$ python -q
>>> import numpy as np
>>> np.set_printoptions(precision=2, suppress=True, linewidth=140)
>>> def rd(a):
...     return np.round(a, 2) + 0
... 
>>> data = np.load("x.npy")
>>> print(data)
[[ 2  1  0]
 [ 3 -1  3]
 [-4  3 -6]]
>>> print(np.argsort(-np.linalg.norm(data, axis=0).round(6), kind="stable")[:3])
[2 0 1]
>>> print(np.linalg.cond(data) > 100)
True
>>> print(np.linalg.matrix_rank(data, rtol=0.1))
2
>>> print([round(float(x), 2) for x in np.linalg.svd(data, compute_uv=False)[:3]])
[8.93, 2.3, 0.0]
>>> print(rd(data @ np.linalg.pinv(data) @ data))
[[ 2.  1.  0.]
 [ 3. -1.  3.]
 [-4.  3. -6.]]
>>> print(np.unique(data.round(6), axis=0).shape)
(3, 3)
>>> print(np.allclose(data[:-1].T @ np.linalg.lstsq(data[:-1].T, data[-1])[0], data[-1]))
True
>>> print(np.abs(np.diag(np.linalg.qr(data)[1])) > 1e-9)
[ True  True False]
>>> U, sig, Vt = np.linalg.svd(data)
>>> print(np.argmax(sig[:-1] / (sig[1:] + 1e-6)) + 1)
2
>>> other = U[:, :2] @ np.diag(sig[:2]) @ Vt[:2]
>>> print(rd(np.linalg.norm(data - other, 2)), rd(sig[2]))
0.0 0.0
>>> print(rd(np.linalg.norm(data - other) / np.linalg.norm(data)))
0.0
>>> print(np.linalg.matrix_rank(data, rtol=0.05))
2
>>> mat = np.load("arr.npy")
>>> print(mat)
[[2 2 1]
 [0 0 0]
 [0 0 0]
 [0 1 2]
 [2 3 3]
 [0 1 2]
 [0 0 0]
 [0 1 2]
 [0 0 0]
 [0 0 0]]
>>> # row 2 repeats row 1
>>> labels = mat[:, 2] > np.median(mat[:, 2])
>>> u = mat[labels].mean(axis=0) - mat[~labels].mean(axis=0)
>>> print(labels.astype(int))
[1 0 0 1 1 1 0 1 0 0]
>>> print(u)
[0.8 1.6 2. ]
>>> print(np.argsort(-np.abs(u).round(6), kind="stable"))
[2 1 0]
